% python3 -q
>>> import numpy as np
>>> np.set_printoptions(suppress=True, linewidth=100)
>>> rd = lambda a: np.round(a, 2) + 0
>>> W0 = np.loadtxt("arr.csv", delimiter=",")
>>> print(W0)
[[ 1. -2.  4. -8.]
 [ 1. -1.  1. -1.]
 [ 1.  0.  0.  0.]
 [ 1.  1.  1.  1.]]
>>> Q, V = np.linalg.qr(W0[:, :3])[0], np.linalg.qr(W0[:, 3:])[0]
>>> sigma = np.linalg.svd(Q.T @ V, compute_uv=False)
>>> print(rd(sigma))
[0.99]
>>> w1 = np.array([[0, 3, 1, 0], [3, -2, 2, -2], [3, 0, 1, -1], [3, 3, -3, -3]])
>>> b = np.array([2, -1, -1, 5])
>>> H = np.maximum(W0 @ w1 + b, 0)
>>> print((H > 0).astype(int))
[[0 0 1 1]
 [0 1 1 1]
 [1 1 0 1]
 [1 1 0 0]]
>>> basis = np.array([[-1, 3], [3, 1], [-2, -1], [3, -2]])
>>> print((H @ basis).round(6).argmax(axis=1))
[0 0 0 1]
>>> feats = np.diag(np.array([0, -5, -4, -4, 5]))
>>> print(feats)
[[ 0  0  0  0  0]
 [ 0 -5  0  0  0]
 [ 0  0 -4  0  0]
 [ 0  0  0 -4  0]
 [ 0  0  0  0  5]]
>>> # rows and columns are dependent
>>> print(np.all(np.linalg.eigvalsh(feats) > 0))
False
>>> print([round(float(np.linalg.det(feats[:i, :i])), 2) + 0 for i in range(1, 6)])
[0.0, 0.0, 0.0, 0.0, 0.0]
>>> try:
...     np.linalg.cholesky(feats)
... except np.linalg.LinAlgError as e:
...     print(repr(e))
... 
LinAlgError('Matrix is not positive definite')
>>> vec = np.array([6, 0, 6, 2, 3])
>>> print(np.sign((feats @ vec).round(6)))
[ 0  0 -1 -1  1]
>>> print(feats * vec)
[[  0   0   0   0   0]
 [  0   0   0   0   0]
 [  0   0 -24   0   0]
 [  0   0   0  -8   0]
 [  0   0   0   0  15]]
>>> print((feats @ vec).argmax())
4
>>> print(feats @ np.ones(5))
[ 0. -5. -4. -4.  5.]
>>> print(rd(np.linalg.norm(feats, axis=1)))
[0. 5. 4. 4. 5.]
>>> print(rd(np.linalg.norm(feats, 1)), rd(np.linalg.norm(feats, np.inf)))
5.0 5.0
>>> print(rd(np.linalg.norm(feats[4], 1)), rd(np.linalg.norm(feats[4], np.inf)))
5.0 5.0
>>> print(np.linalg.norm(feats, axis=1).argmax())
1
>>> print(rd(np.linalg.norm(feats, axis=0)))
[0. 5. 4. 4. 5.]
>>> print(feats[4] @ feats[0])
0
>>> Q, _ = np.linalg.qr(np.array([[-0.1, -0.4, -0.2], [-0.4, 1.0, 0.4], [-0.1, -1.1, 0.9]]))
>>> V, _ = np.linalg.qr(np.array([[0.4, 0.2, 0.2, -0.4, 0.2, -1.2],
...     [-0.8, -1.1, 0.4, -0.5, 0.9, -0.6],
...     [-1.8, 0.5, -1.3, -0.2, 0.9, 0.2],
...     [-0.6, -0.2, -0.5, -0.7, -0.1, 1.1],
...     [-1.0, 1.5, 0.5, 1.8, -0.1, 0.3],
...     [0.5, -1.6, 0.1, 0.6, -1.1, -0.9]]))
>>> sigma = 10 * 0.2 ** np.arange(3)
>>> data = Q[:, :3] * sigma @ V[:3]
>>> print(rd(data))
[[ 0.38 -0.77  0.56  0.41 -0.09  2.24]
 [ 1.41 -1.03 -0.67  3.27 -0.56  8.65]
 [ 1.11 -1.4   0.87  0.1   0.26  2.14]]
>>> rng = np.random.default_rng(7416)
>>> Y = data + rng.integers(-2, 3, (3, 1)) @ rng.integers(-2, 3, (1, 6))
>>> print(rd(Y))
[[-1.62  0.23 -0.44  0.41  0.91  2.24]
 [ 3.41 -2.03  0.33  3.27 -1.56  8.65]
 [ 3.11 -2.4   1.87  0.1  -0.74  2.14]]
>>> print(np.abs(Y - data).sum(axis=1))
[5. 5. 5.]
>>> print(np.linalg.matrix_rank(Y - data, tol=1e-8))
1
>>> T = np.stack([data, 4 * data, data[::-1]])
>>> print(np.linalg.matrix_rank(T.reshape(3, -1)))
2
>>> print(rd(np.linalg.norm(T, axis=(1, 2))))
[10.21 40.82 10.21]
>>> u = np.array([1, 2])
>>> print(rd(np.cross(data[0, :3], data[1, :3])))
[1.1  1.05 0.7 ]
>>> print(rd(np.convolve(data[0], u)))
[ 0.38 -0.01 -0.99  1.53  0.73  2.06  4.48]
>>> print(rd(np.correlate(data[0], data[1], "full")))
[ 3.29 -6.9   6.52  0.44  0.96 21.73 -3.48  7.75 -0.84 -2.44  3.16]
>>> mat = np.load("a.npy")
>>> print(mat)
[[0 1 3 0 1 1]
 [3 0 0 1 2 3]
 [1 1 3 3 2 2]
 [2 3 3 0 2 0]
 [2 3 0 3 0 3]
 [0 3 1 2 1 1]]
>>> vec = np.array([-6, 5, 5, 8, -6, 4])
>>> target = mat @ vec
>>> b, lr = np.zeros(6), 1 / np.linalg.norm(mat, 2) ** 2
>>> for i in range(25):
...     b -= lr * mat.T @ (mat @ b - target)
...     if i % 5 == 0: print(i, round(np.linalg.norm(mat @ b - target), 2))
... 
0 35.05
5 19.65
10 11.89
15 7.91
20 5.8
>>> print(rd(b))
[-5.87  5.39  3.45  8.29 -3.33  2.59]
>>> u = np.array([-5, -4, 5])
>>> print(np.polyval(u, mat[2]))
[ -4  -4 -52 -52 -23 -23]
>>> print(np.cross(mat[2, :3], mat[5, :3]))
[-8 -1  3]
>>> print(np.convolve(mat[2], u))
[ -5  -9 -14 -22  -7  -3   2  10]
>>> print(np.correlate(mat[2], mat[5], "full"))
[ 1  2  6  9 15 16 18 15  8  6  0]
>>> print(np.array([np.convolve(row, u, "same") for row in mat]))
[[ -5 -19  -7  10  -9   1]
 [-12  15  -5 -14 -18  -2]
 [ -9 -14 -22  -7  -3   2]
 [-23 -17   3   5  -8  10]
 [-23  -2   0 -12   0 -12]
 [-15 -17   1  -8   1   1]]
>>> vec = np.array([-4, 5, 7, 4, 7, -8])
>>> print(mat @ np.eye(6)[4])
[1. 2. 2. 2. 0. 1.]
>>> print(np.sign((mat @ vec).round(6)))
[ 1 -1  1  1 -1  1]
>>> print((mat @ vec).argmax())
3
>>> print(np.linalg.norm(mat @ vec) <= np.linalg.norm(mat, 2) * np.linalg.norm(vec) + 1e-9)
True
>>> print(mat @ (2 * vec))
[ 50 -36  64  84 -10  58]
>>> print(mat @ np.ones(6))
[ 6.  9. 12. 10. 11.  8.]
>>> Y = np.array([[-1, 0], [3, -3], [1, 0], [-2, 1], [-3, 3], [2, -1]])
>>> print(np.vstack([mat, Y.T]).shape)
(8, 6)
>>> print(np.einsum("ij,ij->i", mat, mat))
[12 23 28 26 31 16]
>>> u = np.array([3, 1, 3, 1, 2, 0])
>>> Y = mat + np.outer(u, np.eye(6)[4])
>>> print(rd(np.linalg.det(Y) / np.linalg.det(mat)), rd(1 + np.linalg.solve(mat, u)[4]))
-0.08 -0.08
>>> print(np.linalg.matrix_rank(np.linalg.inv(Y) - np.linalg.inv(mat), tol=1e-8))
1
>>> J = np.loadtxt("m.csv", delimiter=",")
>>> print(rd(J))
[[-1.14  0.39 -1.25 -2.17 -0.71 -0.88]
 [-0.79 -0.96  2.45  0.54  0.97  0.47]
 [-1.62  0.08 -0.5  -2.29 -0.44 -0.83]
 [ 1.83  0.12  0.    2.24  0.25  0.76]
 [-2.01 -0.51  1.02 -1.83  0.18 -0.5 ]
 [ 0.34 -0.72  2.02  1.66  0.94  0.8 ]
 [ 1.88  0.18 -0.15  2.2   0.19  0.73]
 [ 1.97  0.67 -1.47  1.51 -0.38  0.33]
 [-1.64 -0.89  2.13 -0.7   0.71  0.02]
 [ 1.02 -0.45  1.39  2.11  0.76  0.88]
 [-1.22 -0.96  2.39 -0.02  0.89  0.28]
 [ 0.11 -0.79  2.16  1.47  0.97  0.75]
 [ 0.8   0.96 -2.45 -0.52 -0.97 -0.47]
 [ 1.2   0.96 -2.4  -0.01 -0.9  -0.29]
 [ 0.77 -0.56  1.66  1.97  0.84  0.86]
 [-1.69 -0.87  2.06 -0.8   0.68 -0.03]
 [-1.49  0.18 -0.74 -2.28 -0.53 -0.86]
 [-0.64  0.62 -1.78 -1.88 -0.88 -0.85]
 [-1.33 -0.95  2.35 -0.18  0.86  0.22]
 [ 1.15 -0.38  1.24  2.17  0.71  0.88]
 [-1.67 -0.88  2.09 -0.75  0.7  -0.01]
 [ 0.82  0.96 -2.45 -0.51 -0.97 -0.46]
 [-1.7  -0.87  2.06 -0.81  0.68 -0.03]
 [ 0.64 -0.62  1.78  1.88  0.88  0.85]]
>>> # null space of dimension 4
>>> w1 = np.array([[3, 0], [0, 2], [3, 0], [1, 0], [1, 2], [1, 2]])
>>> b = np.array([3, -3])
>>> H = np.maximum(J @ w1 + b, 0)
>>> print((H > 0).astype(int))
[[0 0]
 [1 0]
 [0 0]
 [1 0]
 [0 0]
 [1 0]
 [1 0]
 [1 0]
 [1 0]
 [1 0]
 [1 0]
 [1 0]
 [0 0]
 [0 0]
 [1 0]
 [1 0]
 [0 0]
 [0 0]
 [1 0]
 [1 0]
 [1 0]
 [0 0]
 [1 0]
 [1 0]]
>>> basis = np.array([[1, -3, 2], [3, 3, -2]])
>>> print(w1 @ basis)
[[ 3 -9  6]
 [ 6  6 -4]
 [ 3 -9  6]
 [ 1 -3  2]
 [ 7  3 -2]
 [ 7  3 -2]]
>>> print((H @ basis).round(6).argmax(axis=1))
[0 2 0 2 0 2 2 2 2 2 2 2 0 0 2 2 0 0 2 2 2 0 2 2]
>>> G = np.cov(J, rowvar=False)
>>> print(rd(np.polyfit(J[:, 1], J[:, 3], 1)))
[-0.4   0.04]
>>> print(rd(G))
[[ 1.82  0.45 -0.9   1.67 -0.15  0.46]
 [ 0.45  0.48 -1.21 -0.19 -0.47 -0.21]
 [-0.9  -1.21  3.11  0.81  1.25  0.64]
 [ 1.67 -0.19  0.81  2.55  0.59  0.95]
 [-0.15 -0.47  1.25  0.59  0.53  0.35]
 [ 0.46 -0.21  0.64  0.95  0.35  0.4 ]]
>>> print(rd(np.corrcoef(J.T)))
[[ 1.    0.49 -0.38  0.78 -0.15  0.54]
 [ 0.49  1.   -0.99 -0.17 -0.94 -0.48]
 [-0.38 -0.99  1.    0.29  0.97  0.58]
 [ 0.78 -0.17  0.29  1.    0.51  0.95]
 [-0.15 -0.94  0.97  0.51  1.    0.75]
 [ 0.54 -0.48  0.58  0.95  0.75  1.  ]]
>>> print(rd(J.std(axis=0)))
[1.32 0.68 1.73 1.56 0.71 0.62]
>>> print(rd(np.median(J, axis=0)))
[-0.26 -0.48  1.32 -0.1   0.68  0.12]
>>> u = np.array([2, 2, 1])
>>> print(rd(np.convolve(G[5], u)))
[0.91 0.5  1.33 2.99 3.24 2.44 1.14 0.4 ]
>>> m1 = np.loadtxt("test14.csv", delimiter=",")
>>> print(m1)
[[ 5.28  1.44  2.86]
 [ 5.39  1.94  2.8 ]
 [ 1.28 -0.06  4.86]
 [ 8.99 10.84  1.  ]
 [ 4.04  5.08  3.48]
 [ 6.11  5.79  2.45]
 [ 6.09  7.66  2.45]
 [ 5.41  2.7   2.79]
 [ 4.68  8.26  3.16]
 [ 3.62  1.28  3.69]
 [ 4.37  2.53  3.31]
 [ 8.25  7.13  1.37]
 [ 5.17  4.76  2.92]
 [ 7.39  7.56  1.8 ]
 [ 4.75  8.1   3.12]
 [ 0.16 -5.29  5.42]
 [ 6.46  5.52  2.27]
 [ 5.98  5.83  2.51]
 [ 3.12 -4.83  3.94]
 [ 3.54 -0.57  3.73]
 [ 5.99  1.07  2.51]
 [ 4.85  3.44  3.08]
 [ 5.56  7.42  2.72]
 [ 3.37 -2.54  3.82]
 [ 4.66  1.86  3.17]]
>>> G = np.cov(m1, rowvar=False)
>>> print(rd(G))
[[ 3.69  6.2  -1.85]
 [ 6.2  17.21 -3.11]
 [-1.85 -3.11  0.92]]
>>> print(np.argwhere(np.triu(np.abs(np.corrcoef(m1.T)) > 0.8, 1)))
[[0 2]]
>>> print(np.median(m1, axis=0))
[5.17 3.44 2.92]
>>> print(np.argsort(-m1.std(axis=0).round(6), kind="stable"))
[1 0 2]
>>> Y = np.c_[m1[:, :1] @ np.array([[0]]), np.array([-1, 0, 1, 0, -2, -1, 1, 0, 2, 1, 2, 1, -2, 2, -2, 2, 2, -2, 2, -2, -2, -2, 2, 2, 0])]
>>> print(Y)
[[ 0. -1.]
 [ 0.  0.]
 [ 0.  1.]
 [ 0.  0.]
 [ 0. -2.]
 [ 0. -1.]
 [ 0.  1.]
 [ 0.  0.]
 [ 0.  2.]
 [ 0.  1.]
 [ 0.  2.]
 [ 0.  1.]
 [ 0. -2.]
 [ 0.  2.]
 [ 0. -2.]
 [ 0.  2.]
 [ 0.  2.]
 [ 0. -2.]
 [ 0.  2.]
 [ 0. -2.]
 [ 0. -2.]
 [ 0. -2.]
 [ 0.  2.]
 [ 0.  2.]
 [ 0.  0.]]
>>> print(np.linalg.matrix_rank(Y))
1
>>> cen = m1 - m1.mean(axis=0)
>>> Uu, sigma, VT = np.linalg.svd(cen, full_matrices=False)
>>> print(np.linalg.matrix_rank(cen))
3
>>> print(rd(VT[0] * np.sign(VT[0, np.abs(VT[0]).argmax()])))
[ 0.36  0.91 -0.18]
>>> print(np.abs(VT[0]).argmax())
1
>>> print(rd((sigma ** 2).sum() ** 2 / (sigma ** 4).sum()))
1.15
>>> print(rd(sigma ** 2 / (sigma ** 2).sum()))
[0.93 0.07 0.  ]
>>> print(np.searchsorted(np.cumsum(sigma ** 2) / (sigma ** 2).sum(), 0.9) + 1)
1
>>> print(rd(sigma))
[22.06  6.08  0.01]
